In [1]: import numpy as np

In [2]: import numpy.linalg as la

In [3]: np.set_printoptions(precision=4, suppress=True, linewidth=160, sign=" ")

In [4]: def tidy(a):
   ...:     return np.round(a, 4) + 0
   ...: 

In [5]: q, _ = la.qr(np.array([[0.1, -0.5, 0.4, -0.6, -1.1],
   ...:     [0.2, 0.3, 0.6, -1.1, 0.0],
   ...:     [0.1, 0.7, -0.6, -0.4, 0.4],
   ...:     [-0.5, -0.1, 0.1, -0.4, 0.9],
   ...:     [0.6, 0.4, -0.6, 0.4, 1.0]]))

In [6]: m1 = -2 * q

In [7]: print(tidy(m1))
[[ 0.2443 -1.2449 -0.1922  1.5207  0.2025]
 [ 0.4887  0.425  -1.8622  0.0775 -0.3267]
 [ 0.2443  1.4457  0.3042  1.0803  0.7686]
 [-1.2217  0.3949  0.0377  0.7055 -1.361 ]
 [ 1.466   0.1539  0.6335  0.1286 -1.1871]]

In [8]: rng = np.random.default_rng(65975)

In [9]: idx = rng.permutation(5)

In [10]: out = m1[:, idx] * rng.choice([-1, 1], 5)

In [11]: print(tidy(out))
[[-1.2449 -0.2025  0.1922 -1.5207  0.2443]
 [ 0.425   0.3267  1.8622 -0.0775  0.4887]
 [ 1.4457 -0.7686 -0.3042 -1.0803  0.2443]
 [ 0.3949  1.361  -0.0377 -0.7055 -1.2217]
 [ 0.1539  1.1871 -0.6335 -0.1286  1.466 ]]

In [12]: Uu, _, Vh = la.svd(m1.T @ out)

In [13]: print(idx)
[ 1  4  2  3  0]

In [14]: x = np.array([8, -7, -3, 4, 9])

In [15]: target = m1 @ x

In [16]: print(tidy(target))
[ 19.1509   3.8908   2.1608 -22.0776  -1.4193]

In [17]: print(tidy(la.solve(m1, 4 * target)))
[ 32. -28. -12.  16.  36.]

In [18]: print(tidy(la.solve(m1, m1[:, 1])))
[ 0.  1.  0.  0.  0.]

In [19]: x = np.array([0, -7, 3, 0, 0])

In [20]: target = m1 @ x

In [21]: b, lr = np.zeros(5), 1 / la.norm(m1, 2) ** 2

In [22]: for i in range(150):
    ...:     b -= lr * m1.T @ (m1 @ b - target)
    ...:     if i % 50 == 0: print(i, round(la.norm(m1 @ b - target), 4))
    ...: 
0 0.0
50 0.0
100 0.0

In [23]: print(tidy(la.cond(m1)))
1.0
